$ python -q
>>> import numpy as np
>>> np.set_printoptions(precision=3, suppress=True, linewidth=160)
>>> tidy = lambda a: np.round(a, 3) + 0
>>> J = np.load("a.npy")
>>> J
array([[1, 5, 1],
       [5, 1, 5],
       [1, 5, 1]])
>>> w1 = np.array([[0, 1, 3, 2, 3], [2, 3, 2, 3, 1], [1, 2, 1, 3, 0]])
>>> c = np.array([1, 2, 3, -2, 1])
>>> act = np.maximum(J @ w1 + c, 0)
>>> act
array([[12, 20, 17, 18,  9],
       [ 8, 20, 25, 26, 17],
       [12, 20, 17, 18,  9]])
>>> np.linalg.matrix_rank(act)
np.int64(2)
>>> (act > 0).mean(axis=0)
array([1., 1., 1., 1., 1.])
>>> cent = np.array([[0, 3], [4, 1], [2, 7], [2, 6], [9, 2]])
>>> w1 @ cent
array([[41, 40],
       [31, 43],
       [16, 30]])
>>> Uu, s, Vt = np.linalg.svd(J)
>>> tidy(s)
array([8.589, 5.589, 0.   ])
>>> np.argmax(s[:-1] / (s[1:] + 1e-6)) + 1
np.int64(2)
>>> out = Uu[:, :2] @ np.diag(s[:2]) @ Vt[:2]
>>> tidy(np.linalg.norm(J - out) / np.linalg.norm(J))
np.float64(0.0)
>>> tidy(np.abs(J - out).max())
np.float64(0.0)
>>> np.linalg.matrix_rank(J, rtol=0.05)
np.int64(2)
>>> np.linalg.matrix_rank(out)
np.int64(2)
>>> vals, vecs = np.linalg.eigh(J)
>>> x = np.array([4, 1, 2])
>>> tidy(x @ J @ x / (x @ x)), tidy(vals[0]), tidy(vals[-1])
(np.float64(4.619), np.float64(-5.589), np.float64(8.589))
>>> tidy(vecs * np.abs(vals) @ vecs.T)
array([[3.597, 1.058, 3.597],
       [1.058, 6.983, 1.058],
       [3.597, 1.058, 3.597]])
>>> (np.sign(vecs[:, -1].round(6)) == np.sign(vecs[0, -1].round(6))).astype(int)
array([1, 1, 1])
>>> x @ J @ x
np.int64(97)
>>> tidy(vecs * np.maximum(vals, 0) @ vecs.T)
array([[2.299, 3.029, 2.299],
       [3.029, 3.991, 3.029],
       [2.299, 3.029, 2.299]])
>>> M = np.tril(np.array([[2, 0, 0, 3, 0, 3],
...     [0, 0, 0, 0, 2, 0],
...     [1, 3, 2, 3, 2, 3],
...     [2, 3, 1, 2, 3, 2],
...     [0, 0, 2, 0, 1, 2],
...     [2, 0, 3, 2, 2, 0]]), -1) + np.eye(6, dtype=int)
>>> M
array([[1, 0, 0, 0, 0, 0],
       [0, 1, 0, 0, 0, 0],
       [1, 3, 1, 0, 0, 0],
       [2, 3, 1, 1, 0, 0],
       [0, 0, 2, 0, 1, 0],
       [2, 0, 3, 2, 2, 1]])
>>> tidy(np.linalg.det(M))
np.float64(1.0)
>>> np.trace(M)
np.int64(6)
>>> tidy(np.sort(np.abs(np.linalg.eigvals(M))))
array([1., 1., 1., 1., 1., 1.])
>>> M.inv()
Traceback (most recent call last):
  File "<python-input-33>", line 1, in <module>
    M.inv()
    ^^^^^
AttributeError: 'numpy.ndarray' object has no attribute 'inv'
>>> assert M == M.T
Traceback (most recent call last):
  File "<python-input-34>", line 1, in <module>
    assert M == M.T
           ^^^^^^^^
ValueError: The truth value of an array with more than one element is ambiguous. Use a.any() or a.all()
>>> M @ M
array([[ 1,  0,  0,  0,  0,  0],
       [ 0,  1,  0,  0,  0,  0],
       [ 2,  6,  1,  0,  0,  0],
       [ 5,  9,  2,  1,  0,  0],
       [ 2,  6,  4,  0,  1,  0],
       [11, 15, 12,  4,  4,  1]])
>>> (M + M.T) / 2
array([[1. , 0. , 0.5, 1. , 0. , 1. ],
       [0. , 1. , 1.5, 1.5, 0. , 0. ],
       [0.5, 1.5, 1. , 0.5, 1. , 1.5],
       [1. , 1.5, 0.5, 1. , 0. , 1. ],
       [0. , 0. , 1. , 0. , 1. , 1. ],
       [1. , 0. , 1.5, 1. , 1. , 1. ]])
>>> (M - M.T) / 2
array([[ 0. ,  0. , -0.5, -1. ,  0. , -1. ],
       [ 0. ,  0. , -1.5, -1.5,  0. ,  0. ],
       [ 0.5,  1.5,  0. , -0.5, -1. , -1.5],
       [ 1. ,  1.5,  0.5,  0. ,  0. , -1. ],
       [ 0. ,  0. ,  1. ,  0. ,  0. , -1. ],
       [ 1. ,  0. ,  1.5,  1. ,  1. ,  0. ]])
>>> np.allclose(M @ M.T, M.T @ M)
False
>>> T = np.stack([M, -1 * M, M[::-1]])
>>> (T @ M.T).shape
(3, 6, 6)
>>> tidy(np.linalg.det(T))
array([ 1.,  1., -1.])
>>> feats = np.loadtxt("mat.csv", delimiter=",")
>>> feats
array([[  8.928,  -1.852,  -8.242, -11.896, -10.364],
       [-11.008,  -4.556,  10.903, -11.673,   1.71 ],
       [  6.655,   2.381,  -8.514, -13.062,  10.341],
       [-15.911,  -1.652,  -7.461,   1.873,   9.216],
       [ 13.492,  -2.499,   8.957,   7.02 ,  -9.066],
       [ 16.462,  -2.178,   9.464,   5.872,   0.473],
       [ 17.447,  -2.229,   2.968,  -2.077,  -8.803],
       [ 13.875,  11.635,   0.656,   8.401,   1.047],
       [  8.147,   5.163,  -6.797, -16.148,  -0.088],
       [  0.976,  10.67 ,   8.734, -13.501,   5.162],
       [ -5.839,  -0.41 ,   3.   ,  -7.182, -17.469],
       [ -9.619,   4.317, -16.861,  -0.611,   2.039],
       [ 16.694,  -8.149,   4.399,  -3.443,  -4.869],
       [-15.491,  -5.801,   6.302,   9.253,   1.019],
       [-10.692,  12.749,   2.631,   9.278,  -5.489],
       [ -1.53 ,  -2.67 ,   1.852, -16.215, -11.143],
       [ -1.247, -11.33 ,   4.252,   9.837,  12.459],
       [ -2.052, -17.763,  -6.783,   4.24 ,  -4.034],
       [ -5.331,   4.142, -11.827,   8.21 , -12.13 ],
       [-16.366,  -4.315,  -5.268,   8.818,  -2.834],
       [  8.88 ,  -4.324,   2.048,  16.681,   4.471],
       [ -9.826,  -8.53 ,  14.474,   2.639,   3.772],
       [ 10.32 ,  12.184,  10.704,   3.115,   4.556],
       [ -5.124,  -2.921, -14.594,  -9.813,   7.478],
       [ -4.717,   9.473,   7.234,  13.365,   7.555],
       [ -3.304,   6.118,  -0.507,  -4.895,  18.095],
       [ -0.855,  -0.883,  -3.157, -10.581,  16.63 ],
       [  1.752,  11.164,  16.482,   0.566,  -0.563],
       [  3.597, -12.613,   2.633,   2.906,  14.58 ]])
>>> np.linalg.rank(feats)
Traceback (most recent call last):
  File "<python-input-44>", line 1, in <module>
    np.linalg.rank(feats)
    ^^^^^^^^^^^^^^
AttributeError: module 'numpy.linalg' has no attribute 'rank'
>>> tidy(feats.sum(axis=0))
array([ 8.313, -4.679, 27.682, -9.023, 33.751])
>>> feats.shape
(29, 5)
>>> np.unravel_index(np.abs(feats).argmax(), feats.shape)
(np.int64(25), np.int64(4))
>>> np.zeros(29, 5)
Traceback (most recent call last):
  File "<python-input-48>", line 1, in <module>
    np.zeros(29, 5)
    ~~~~~~~~^^^^^^^
TypeError: Cannot interpret '5' as a data type
>>> tidy(feats.mean(axis=0))
array([ 0.287, -0.161,  0.955, -0.311,  1.164])
>>> feats[29]
Traceback (most recent call last):
  File "<python-input-50>", line 1, in <module>
    feats[29]
    ~~~~~^^^^
IndexError: index 29 is out of bounds for axis 0 with size 29
>>> tidy(np.linalg.norm(feats))
np.float64(107.703)
>>> idx = feats[:, 1] > np.median(feats[:, 1])
>>> r0 = feats[idx].mean(axis=0) - feats[~idx].mean(axis=0)
>>> np.argsort(-np.abs(r0).round(6), kind="stable")
array([1, 4, 2, 0, 3])
>>> tidy((((feats - feats.mean(axis=0)) @ r0 > 0) == idx).mean())
np.float64(0.931)
>>> idx.astype(int)
array([0, 0, 1, 1, 0, 0, 0, 1, 1, 1, 1, 1, 0, 0, 1, 0, 0, 0, 1, 0, 0, 0, 1, 0, 1, 1, 1, 1, 0])
>>> Xc = (feats - feats.mean(axis=0)) / feats.std(axis=0)
>>> tidy(Xc.std(axis=0))
array([1., 1., 1., 1., 1.])
>>> c = np.linalg.lstsq(np.delete(Xc, 0, axis=1), Xc[:, 0])[0]
>>> tidy(1 - np.var(Xc[:, 0] - np.delete(Xc, 0, axis=1) @ c))
np.float64(0.069)
>>> np.abs(c).argmax()
np.int64(1)
>>> tidy(c)
array([ 0.045,  0.211, -0.121, -0.124])
>>> out = np.c_[feats[:, :3] @ np.array([[9, 4, 6], [9, 1, 5], [9, 6, 5]]), np.array([-3, -3, 3, 0, 0, -1, -1, -1, 2, -3, 1, 1, -2, -1, 3, -1, -1, 0, -3, 1, 0, 0, -2, 1, 2, -1, 2, -3, -3])]
>>> tidy(out)
array([[ -10.494,  -15.592,    3.098,   -3.   ],
       [ -41.949,   16.83 ,  -34.313,   -3.   ],
       [   4.698,  -22.083,    9.265,    3.   ],
       [-225.216, -110.062, -141.031,    0.   ],
       [ 179.55 ,  105.211,  113.242,    0.   ],
       [ 213.732,  120.454,  135.202,   -1.   ],
       [ 163.674,   85.367,  108.377,   -1.   ],
       [ 235.494,   71.071,  144.705,   -1.   ],
       [  58.617,   -3.031,   40.712,    2.   ],
       [ 183.42 ,   66.978,  102.876,   -3.   ],
       [ -29.241,   -5.766,  -22.084,    1.   ],
       [-199.467, -135.325, -120.434,    1.   ],
       [ 116.496,   85.021,   81.414,   -2.   ],
       [-134.91 ,  -29.953,  -90.441,   -1.   ],
       [  42.192,  -14.233,   12.748,    3.   ],
       [ -21.132,    2.322,  -13.27 ,   -1.   ],
       [ -74.925,    9.194,  -42.872,   -1.   ],
       [-239.382,  -66.669, -135.042,    0.   ],
       [-117.144,  -88.144,  -70.411,   -3.   ],
       [-233.541, -101.387, -146.111,    1.   ],
       [  59.436,   43.484,   41.9  ,    0.   ],
       [ -34.938,   39.01 ,  -29.236,    0.   ],
       [ 298.872,  117.688,  176.36 ,   -2.   ],
       [-203.751, -110.981, -118.319,    1.   ],
       [ 107.91 ,   34.009,   55.233,    2.   ],
       [  20.763,  -10.14 ,    8.231,   -1.   ],
       [ -44.055,  -23.245,  -25.33 ,    2.   ],
       [ 264.582,  117.064,  148.742,   -3.   ],
       [ -57.447,   17.573,  -28.318,   -3.   ]])
>>> np.linalg.matrix_rank(np.c_[feats, out])
np.int64(6)
>>> tidy(np.linalg.lstsq(feats, out[:, 0])[0])
array([9., 9., 9., 0., 0.])
>>> cent = 3 * np.array([[-1.3, -0.8, 0.3, -0.7], [0.7, 1.2, 0.6, 1.0]])
>>> rng = np.random.default_rng(858847)
>>> idx = rng.integers(0, 2, 13)
>>> A = cent[idx] + rng.normal(size=(13, 4))
>>> tidy(A)
array([[-3.551, -2.356,  0.709, -1.38 ],
       [ 2.322,  2.325,  1.834,  3.319],
       [-2.688, -0.792,  0.466, -1.704],
       [ 1.166,  3.567,  3.282,  3.421],
       [-2.439, -2.388,  0.556, -1.731],
       [-3.588, -2.469,  1.571, -0.876],
       [-3.679, -3.502, -0.024, -2.921],
       [-4.475, -1.859,  1.64 , -2.519],
       [-3.465, -1.501, -0.79 , -1.797],
       [ 3.466,  2.259,  1.596,  3.252],
       [-3.756,  1.102, -1.042, -2.688],
       [-3.818, -1.454,  1.354, -2.026],
       [ 1.786,  3.855,  3.188,  2.206]])
>>> cent = A[[1, 7]].astype(float)
>>> for _ in range(5):
...     idx = np.linalg.norm(A[:, None] - cent, axis=-1).argmin(axis=1)
...     cent = np.array([A[idx == j].mean(axis=0) for j in range(2)])
... 
>>> idx
array([1, 0, 1, 0, 1, 1, 1, 1, 1, 0, 1, 1, 0])
>>> tidy(cent[1] - cent[0])
array([-5.681, -4.692, -1.982, -5.01 ])
>>> np.abs(cent[1] - cent[0]).argmax()
np.int64(0)
